$ python -q
>>> import numpy as np
>>> np.set_printoptions(precision=3, suppress=True, linewidth=160)
>>> rd = lambda a: np.round(a, 3) + 0
>>> feats = np.load("x.npy")
>>> feats
array([[ 3., -2., -1.],
       [ 0., -5.,  8.],
       [ 0.,  7.,  6.]])
>>> rng = np.random.default_rng(7130)
>>> idx = rng.permutation(3)
>>> idx
array([2, 0, 1])
>>> other = feats[idx][:, idx]
>>> np.trace(other)
np.float64(4.0)
>>> rd(np.linalg.det(other)), rd(np.linalg.det(feats[idx]))
(np.float64(-258.0), np.float64(-258.0))
>>> other
array([[ 6.,  0.,  7.],
       [-1.,  3., -2.],
       [ 8.,  0., -5.]])
>>> data = np.load("mat.npy")
>>> data
array([[ 4,  5,  1,  0],
       [ 7,  9,  8,  0],
       [ 3,  4,  0,  0],
       [ 3,  4,  0,  0],
       [11, 14,  9,  0],
       [ 0,  0,  0,  0],
       [ 0,  0,  0,  0],
       [ 3,  4,  0,  0],
       [ 0,  0,  0,  0],
       [ 0,  0,  0,  0],
       [ 3,  4,  0,  0],
       [ 4,  5,  1,  0],
       [18, 18, 12,  1],
       [11,  9,  4,  1],
       [ 0,  0,  0,  0],
       [ 0,  0,  0,  0],
       [ 0,  0,  0,  0],
       [10, 13,  8,  0],
       [ 0,  0,  0,  0],
       [10, 13,  8,  0],
       [ 0,  0,  0,  0],
       [ 4,  5,  1,  0],
       [ 0,  0,  0,  0],
       [14, 18,  9,  0],
       [10, 13,  8,  0],
       [ 3,  4,  0,  0],
       [ 0,  0,  0,  0],
       [ 4,  5,  1,  0],
       [ 0,  0,  0,  0],
       [ 0,  0,  0,  0]])
>>> other = np.c_[data[:, :2] @ np.array([[1, 5], [-4, -5]]), np.array([0, -2, -2, 1, 3, -3, 2, 3, 1, -3, 3, -3, 0, -3, 2, 1, -2, -2, 3, 1, -2, 2, 2, 2, -1, -1, 2, 2, -1, -1])]
>>> other
array([[-16,  -5,   0],
       [-29, -10,  -2],
       [-13,  -5,  -2],
       [-13,  -5,   1],
       [-45, -15,   3],
       [  0,   0,  -3],
       [  0,   0,   2],
       [-13,  -5,   3],
       [  0,   0,   1],
       [  0,   0,  -3],
       [-13,  -5,   3],
       [-16,  -5,  -3],
       [-54,   0,   0],
       [-25,  10,  -3],
       [  0,   0,   2],
       [  0,   0,   1],
       [  0,   0,  -2],
       [-42, -15,  -2],
       [  0,   0,   3],
       [-42, -15,   1],
       [  0,   0,  -2],
       [-16,  -5,   2],
       [  0,   0,   2],
       [-58, -20,   2],
       [-42, -15,  -1],
       [-13,  -5,  -1],
       [  0,   0,   2],
       [-16,  -5,   2],
       [  0,   0,  -1],
       [  0,   0,  -1]])
>>> np.linalg.matrix_rank(other)
np.int64(3)
>>> rd(np.linalg.norm(np.linalg.qr(data)[0].T @ other, axis=0) ** 2 / ((other ** 2).sum(axis=0) + 1e-12))
array([1.   , 1.   , 0.091])
>>> rd(np.linalg.norm(other - data @ np.linalg.lstsq(data, other)[0], axis=0))
array([ 0.   ,  0.   , 10.787])
>>> np.linalg.matrix_rank(np.c_[data, other])
np.int64(5)
